% ipython --no-banner

In [1]: import numpy as np

In [2]: np.set_printoptions(suppress=True, linewidth=120)

In [3]: def rd(a):
   ...:     return np.round(a, 2) + 0
   ...: 

In [4]: F = np.diag(np.array([0, 1, 4])) + -2 * np.eye(3, k=1) + -2 * np.eye(3, k=-1)

In [5]: F
Out[5]: 
array([[ 0., -2.,  0.],
       [-2.,  1., -2.],
       [ 0., -2.,  4.]])

In [6]: vals, V = np.linalg.eigh(F)

In [7]: rd(np.linalg.eigvalsh(F + -2 * np.eye(3)))
Out[7]: array([-3.85, -0.33,  3.18])

In [8]: print(rd(vals))
[-1.85  1.67  5.18]

In [9]: vals.sum(), np.trace(F)
Out[9]: (np.float64(5.0), np.float64(5.0))

In [10]: print(rd(np.linalg.svd(F, compute_uv=False)))
[5.18 1.85 1.67]

In [11]: print(np.unique(vals.round(6) + 0, return_counts=True)[1])
[1 1 1]

In [12]: K = np.load("layer19.npy")

In [13]: K
Out[13]: 
array([[ 0.,  0.,  0.,  0.,  0.,  0.],
       [ 0.,  0.,  0.,  1., -3., -2.],
       [ 0.,  2., -3.,  1., -2.,  3.],
       [ 0., -3.,  3., -2.,  1., -2.],
       [ 0., -1., -1.,  0.,  2.,  2.],
       [ 0., -2., -3., -1., -1.,  2.]])

In [14]: left, sigma, Vh = np.linalg.svd(K)

In [15]: V = Vh[:(sigma > 1e-8).sum()]

In [16]: rng = np.random.default_rng(4601)

In [17]: x0 = K[4] + 2 * K[3] + rng.integers(2) * np.eye(6)[1]

In [18]: print(x0)
[ 0. -7.  5. -4.  4. -2.]

In [19]: print(rd(np.diag(V.T @ V)))
[0. 1. 1. 1. 1. 1.]

In [20]: rd(V.T @ V)
Out[20]: 
array([[0., 0., 0., 0., 0., 0.],
       [0., 1., 0., 0., 0., 0.],
       [0., 0., 1., 0., 0., 0.],
       [0., 0., 0., 1., 0., 0.],
       [0., 0., 0., 0., 1., 0.],
       [0., 0., 0., 0., 0., 1.]])

In [21]: rd(np.linalg.norm(x0 - V.T @ V @ x0))
Out[21]: np.float64(0.0)

In [22]: t = np.radians(30)

In [23]: Rm = np.eye(6)

In [24]: Rm[1, 1] = Rm[2, 2] = np.cos(t)

In [25]: Rm[1, 2], Rm[2, 1] = -np.sin(t), np.sin(t)

In [26]: rd(Rm)
Out[26]: 
array([[ 1.  ,  0.  ,  0.  ,  0.  ,  0.  ,  0.  ],
       [ 0.  ,  0.87, -0.5 ,  0.  ,  0.  ,  0.  ],
       [ 0.  ,  0.5 ,  0.87,  0.  ,  0.  ,  0.  ],
       [ 0.  ,  0.  ,  0.  ,  1.  ,  0.  ,  0.  ],
       [ 0.  ,  0.  ,  0.  ,  0.  ,  1.  ,  0.  ],
       [ 0.  ,  0.  ,  0.  ,  0.  ,  0.  ,  1.  ]])

In [27]: B = K @ Rm.T

In [28]: np.allclose(K @ K.T, B @ B.T)
Out[28]: True

In [29]: np.allclose(np.linalg.norm(K, axis=1), np.linalg.norm(B, axis=1))
Out[29]: True

In [30]: rd(B)
Out[30]: 
array([[ 0.  ,  0.  ,  0.  ,  0.  ,  0.  ,  0.  ],
       [ 0.  ,  0.  ,  0.  ,  1.  , -3.  , -2.  ],
       [ 0.  ,  3.23, -1.6 ,  1.  , -2.  ,  3.  ],
       [ 0.  , -4.1 ,  1.1 , -2.  ,  1.  , -2.  ],
       [ 0.  , -0.37, -1.37,  0.  ,  2.  ,  2.  ],
       [ 0.  , -0.23, -3.6 , -1.  , -1.  ,  2.  ]])

In [31]: u = np.array([1, 2])

In [32]: np.polyval(u, K[5])
Out[32]: array([ 2.,  0., -1.,  1.,  1.,  4.])

In [33]: np.array([np.convolve(row, u, "same") for row in K])
Out[33]: 
array([[ 0.,  0.,  0.,  0.,  0.,  0.],
       [ 0.,  0.,  0.,  1., -1., -8.],
       [ 0.,  2.,  1., -5.,  0., -1.],
       [ 0., -3., -3.,  4., -3.,  0.],
       [ 0., -1., -3., -2.,  2.,  6.],
       [ 0., -2., -7., -7., -3.,  0.]])

In [34]: np.correlate(K[5], K[4], "full")
Out[34]: array([  0.,  -4., -10.,  -8.,  -2.,   7.,   8.,   2.,  -1.,  -2.,   0.])

In [35]: x0 = np.array([-3, 1, -3, -1, -1, -3])

In [36]: np.einsum("ij,j->i", K, x0)
Out[36]: array([ 0.,  8.,  3., -5., -6.,  3.])

In [37]: K @ (2 * x0)
Out[37]: array([  0.,  16.,   6., -10., -12.,   6.])

In [38]: np.sign((K @ x0).round(6))
Out[38]: array([ 0.,  1.,  1., -1., -1.,  1.])

In [39]: K @ np.eye(6)[3]
Out[39]: array([ 0.,  1.,  1., -2.,  0., -1.])

In [40]: r = np.linalg.matrix_rank(K)

In [41]: r
Out[41]: np.int64(5)

In [42]: N = np.linalg.svd(K)[2][r:].T

In [43]: K @ N
Out[43]: 
array([[0.],
       [0.],
       [0.],
       [0.],
       [0.],
       [0.]])

In [44]: print(N[:, 0] / N[np.abs(N[:, 0]).round(6).argmax(), 0])
[1. 0. 0. 0. 0. 0.]

In [45]: np.linalg.matrix_rank(K.T @ K), np.linalg.matrix_rank(K @ K.T)
Out[45]: (np.int64(5), np.int64(5))

In [46]: data = np.load("a.npy")

In [47]: data
Out[47]: 
array([[ 18, -15,  -6],
       [-15,  22,  10],
       [ -6,  10,   8]])

In [48]: print(rd(np.sort(np.abs(np.linalg.eigvals(data)))))
[ 2.31  6.34 39.35]

In [49]: print((data + data.T) / 2)
[[ 18. -15.  -6.]
 [-15.  22.  10.]
 [ -6.  10.   8.]]

In [50]: print(data @ data)
[[ 585 -660 -306]
 [-660  809  390]
 [-306  390  200]]

In [51]: G = data.T @ data

In [52]: rd(np.linalg.svd(data, compute_uv=False) ** 2)
Out[52]: array([1548.46,   40.21,    5.33])

In [53]: print((data @ data.T).shape)
(3, 3)

In [54]: print(np.linalg.matrix_rank(G))
3

In [55]: m1 = np.load("x.npy")

In [56]: print(m1)
[[-5 -5  2  5]
 [ 5 -5 -5  2]
 [ 2  5 -5 -5]
 [-5  2  5 -5]]

In [57]: vals, V = np.linalg.eig(F)

In [58]: rd(np.sort(np.linalg.eigvals(F @ F)))
Out[58]: array([ 2.8 ,  3.42, 26.79])

In [59]: rd(np.sort(np.linalg.eigvals(np.linalg.inv(F))))
Out[59]: array([-0.54,  0.19,  0.6 ])

In [60]: rd(vals)
Out[60]: array([-1.85,  1.67,  5.18])

In [61]: np.prod(vals)
Out[61]: np.float64(-16.0)

In [62]: P = np.triu(np.array([[1, -3, 0, -1], [2, 3, -3, 2], [0, 1, -2, 2], [2, 3, 1, 3]]), 1) + np.eye(4)

In [63]: B = P @ m1 @ np.linalg.inv(P)

In [64]: B
Out[64]: 
array([[ -15.,  -37.,  -99.,  261.],
       [ -11.,  -49., -127.,  348.],
       [  -8.,  -15.,  -40.,   87.],
       [  -5.,  -13.,  -34.,   84.]])

In [65]: q, V = np.linalg.qr(m1[:, :2])[0], np.linalg.qr(m1[:, 2:])[0]

In [66]: sigma = np.linalg.svd(q.T @ V, compute_uv=False)

In [67]: rd(sigma)
Out[67]: array([0.89, 0.89])

In [68]: print(rd(np.degrees(np.arccos(sigma.clip(0, 1)))))
[27.62 27.62]

In [69]: rd(np.linalg.norm(q @ q.T - V @ V.T, 2))
Out[69]: np.float64(0.46)

In [70]: W = np.array([[3, 1, 2], [2, 3, 0], [0, 1, 2], [3, 3, 0]])

In [71]: coef = np.array([0, 3, 9])

In [72]: H = np.maximum(m1 @ W + coef, 0)

In [73]: np.linalg.matrix_rank(H)
Out[73]: np.int64(2)

In [74]: H
Out[74]: 
array([[ 0,  0,  3],
       [11,  0,  9],
       [ 1,  0,  3],
       [ 0,  0,  9]])

In [75]: Z = np.array([[1, 3], [2, 1], [0, 0]])

In [76]: H @ Z
Out[76]: 
array([[ 0,  0],
       [11, 33],
       [ 1,  3],
       [ 0,  0]])

In [77]: (H @ Z).round(6).argmax(axis=1)
Out[77]: array([0, 1, 1, 0])

In [78]: J = np.array([[-3, -3, 2, 2, -1],
    ...:     [0, 3, 3, 0, 3],
    ...:     [1, 3, 3, -2, -3],
    ...:     [3, 1, 2, 3, 0],
    ...:     [2, -1, 0, -3, -1]])

In [79]: J
Out[79]: 
array([[-3, -3,  2,  2, -1],
       [ 0,  3,  3,  0,  3],
       [ 1,  3,  3, -2, -3],
       [ 3,  1,  2,  3,  0],
       [ 2, -1,  0, -3, -1]])

In [80]: P = np.triu(np.array([[9, 9, 0, -9, -3],
    ...:     [-1, 4, -9, 3, 6],
    ...:     [-3, -9, 3, -1, -6],
    ...:     [2, -4, 2, -7, 7],
    ...:     [3, 6, -3, 8, 1]]), 1) + np.eye(5)

In [81]: B = P @ J @ np.linalg.inv(P)

In [82]: print(np.trace(B), np.trace(J))
5.0 5

In [83]: B
Out[83]: 
array([[  -36.,   342.,  3089.,  1723.,  4342.],
       [   12.,  -135., -1233.,  -711., -1551.],
       [  -14.,   134.,  1207.,   692.,  1555.],
       [   17.,  -159., -1429.,  -817., -1857.],
       [    2.,   -19.,  -171.,   -99.,  -214.]])

In [84]: Z = np.sign(np.array([[1, 4, 1, 3], [0, 1, 1, 3], [1, 0, 2, 3], [3, 2, 2, 5]]))

In [85]: B = (np.tril(Z, -1) + np.eye(4)) @ (np.triu(Z, 1) + np.eye(4))

In [86]: vals = np.array([-8, 2, -8, -9])

In [87]: X = np.rint(B * vals @ np.linalg.inv(B)) + 0

In [88]: print(X)
[[  2.  11.  -9.  -1.]
 [ 10.   3.  -9.  -1.]
 [ 10.  12. -16.  -2.]
 [ 20.  24. -16. -12.]]

In [89]: u, g = X[0], X[3]

In [90]: u @ u
Out[90]: np.float64(207.0)

In [91]: p = (u @ g) / (u @ u) * u

In [92]: rd((g - p) @ u)
Out[92]: np.float64(0.0)

In [93]: print(rd(p))
[  4.44  24.44 -20.    -2.22]

In [94]: x0 = np.array([2, 3, 4, 4])

In [95]: target = X @ x0

In [96]: coef, lr = np.zeros(4), 1 / np.linalg.norm(X, 2) ** 2

In [97]: for i in range(60):
    ...:     coef -= lr * X.T @ (X @ coef - target)
    ...:     if i % 10 == 0: print(i, round(np.linalg.norm(X @ coef - target), 2))
    ...: 
0 15.52
10 10.78
20 7.58
30 5.46
40 4.1
50 3.27

In [98]: print(rd(coef))
[-0.25  0.6   1.25 -0.81]

In [99]: idx = rng.permutation(4)

In [100]: B = X[:, idx] * rng.choice([-1, 1], 4)

In [101]: B
Out[101]: 
array([[  1.,  -9.,  -2., -11.],
       [  1.,  -9., -10.,  -3.],
       [  2., -16., -10., -12.],
       [ 12., -16., -20., -24.]])

In [102]: left, _, Vh = np.linalg.svd(X.T @ B)

In [103]: rd(left @ Vh)
Out[103]: 
array([[ 0.,  0., -1.,  0.],
       [ 0.,  0.,  0., -1.],
       [ 0.,  1.,  0.,  0.],
       [-1.,  0.,  0.,  0.]])

In [104]: rd(np.linalg.lstsq(X, B)[0])
Out[104]: 
array([[ 0.,  0., -1.,  0.],
       [ 0.,  0.,  0., -1.],
       [ 0.,  1.,  0.,  0.],
       [-1.,  0.,  0.,  0.]])

In [105]: idx
Out[105]: array([3, 2, 0, 1])

In [106]: [round(float(x), 2) for x in np.linalg.svd(X, compute_uv=False)[:3]]
Out[106]: [46.21, 8.92, 7.95]

In [107]: rd(np.abs(np.linalg.svd(X)[2][-1]))
Out[107]: array([0.36, 0.36, 0.41, 0.76])

In [108]: np.diff(X, axis=0)
Out[108]: 
array([[  8.,  -8.,   0.,   0.],
       [  0.,   9.,  -7.,  -1.],
       [ 10.,  12.,   0., -10.]])

In [109]: np.count_nonzero(X)
Out[109]: np.int64(16)

In [110]: print(X.shape)
(4, 4)

In [111]: np.unravel_index(np.abs(X).argmax(), X.shape)
Out[111]: (np.int64(3), np.int64(1))

In [112]: X - X[0]
Out[112]: 
array([[  0.,   0.,   0.,   0.],
       [  8.,  -8.,   0.,   0.],
       [  8.,   1.,  -7.,  -1.],
       [ 18.,  13.,  -7., -11.]])

In [113]: X.mean(axis=0)
Out[113]: array([ 10.5,  12.5, -12.5,  -4. ])

In [114]: rd(np.linalg.svd(X, compute_uv=False))
Out[114]: array([46.21,  8.92,  7.95,  0.35])

In [115]: W0 = np.loadtxt("m.csv", delimiter=",")

In [116]: W0
Out[116]: 
array([[  0.75,   0.11,   1.8 ,   5.72,   4.14],
       [ -0.85,  -5.14,   0.27,   2.09,   2.46],
       [  5.48,   2.45,  -0.33,  -0.15,   3.85],
       [ -4.79,   1.9 ,   0.01,   4.54,  -4.95],
       [ -0.28,   0.35,   1.46,  -0.55,  -0.85],
       [  9.69,   2.45,  -5.86,   0.18,  -0.88],
       [ -1.37,  -1.01,  -4.17,  -2.1 ,   1.51],
       [  0.3 ,  -2.45,  -4.02,  -3.16,   0.43],
       [  1.08,  -2.47,   1.78,  -1.07,  -3.72],
       [-17.78,   1.39,  -4.88,  -1.86,   0.11],
       [  3.36,   2.54,  -4.95,   2.68,   1.48],
       [ -2.05,  -5.52,  -3.75,   7.12,   2.86],
       [  0.65,  -6.86,  -1.02,   2.28,   3.31],
       [  3.46,   0.99,  -5.18,  -0.65,  -0.6 ],
       [  0.13,  -0.3 ,  -0.79,   2.27,   0.48],
       [ -7.59,  -2.49,   8.92,  -2.1 ,  -0.91],
       [ -3.64,  -2.51,  -2.83,   1.79,  -1.46],
       [ -7.31,  -6.02,   0.72,  -5.02,   2.38],
       [ -9.12,  -2.7 ,   0.04,  -1.63,  -0.57],
       [ -3.64,   0.57,  -0.76,  -0.81,   0.38],
       [-14.02,   6.95,   4.97,   1.07,  -3.86]])

In [117]: vals, V = np.linalg.eigh(data)

In [118]: x0 = np.array([-1, -2, 0])

In [119]: rd(V * np.abs(vals) @ V.T)
Out[119]: 
array([[ 18., -15.,  -6.],
       [-15.,  22.,  10.],
       [ -6.,  10.,   8.]])

In [120]: print(np.abs(data).sum(axis=1).max(), rd(np.abs(vals).max()))
47 39.35

In [121]: rd(V * np.maximum(vals, 0) @ V.T)
Out[121]: 
array([[ 18., -15.,  -6.],
       [-15.,  22.,  10.],
       [ -6.,  10.,   8.]])

In [122]: (np.sign(V[:, -1].round(6)) == np.sign(V[0, -1].round(6))).astype(int)
Out[122]: array([1, 0, 0])

In [123]: x0 @ data @ x0 / (x0 @ x0), rd(vals[0]), rd(vals[-1])
Out[123]: (np.float64(9.2), np.float64(2.31), np.float64(39.35))

In [124]: rd(np.linalg.eigvalsh(data[1:, 1:]))
Out[124]: array([ 2.79, 27.21])

In [125]: P = W0 @ np.linalg.solve(W0.T @ W0, W0.T)

In [126]: rd(P @ W0[:, 1])
Out[126]: 
array([ 0.11, -5.14,  2.45,  1.9 ,  0.35,  2.45, -1.01, -2.45, -2.47,  1.39,  2.54, -5.52, -6.86,  0.99, -0.3 , -2.49,
       -2.51, -6.02, -2.7 ,  0.57,  6.95])

In [127]: np.linalg.matrix_rank(np.eye(21) - P)
Out[127]: np.int64(16)

In [128]: np.allclose(P @ P, P)
Out[128]: True

In [129]: rd(np.trace(P))
Out[129]: np.float64(5.0)

In [130]: idx = rng.permutation(5)

In [131]: B = W0[:, idx] * rng.choice([-1, 1], 5)

In [132]: print(B)
[[-0.75 -1.8   0.11 -5.72 -4.14]
 [ 0.85 -0.27 -5.14 -2.09 -2.46]
 [-5.48  0.33  2.45  0.15 -3.85]
 [ 4.79 -0.01  1.9  -4.54  4.95]
 [ 0.28 -1.46  0.35  0.55  0.85]
 [-9.69  5.86  2.45 -0.18  0.88]
 [ 1.37  4.17 -1.01  2.1  -1.51]
 [-0.3   4.02 -2.45  3.16 -0.43]
 [-1.08 -1.78 -2.47  1.07  3.72]
 [17.78  4.88  1.39  1.86 -0.11]
 [-3.36  4.95  2.54 -2.68 -1.48]
 [ 2.05  3.75 -5.52 -7.12 -2.86]
 [-0.65  1.02 -6.86 -2.28 -3.31]
 [-3.46  5.18  0.99  0.65  0.6 ]
 [-0.13  0.79 -0.3  -2.27 -0.48]
 [ 7.59 -8.92 -2.49  2.1   0.91]
 [ 3.64  2.83 -2.51 -1.79  1.46]
 [ 7.31 -0.72 -6.02  5.02 -2.38]
 [ 9.12 -0.04 -2.7   1.63  0.57]
 [ 3.64  0.76  0.57  0.81 -0.38]
 [14.02 -4.97  6.95 -1.07  3.86]]

In [133]: left, _, Vh = np.linalg.svd(W0.T @ B)

In [134]: idx
Out[134]: array([0, 2, 1, 3, 4])
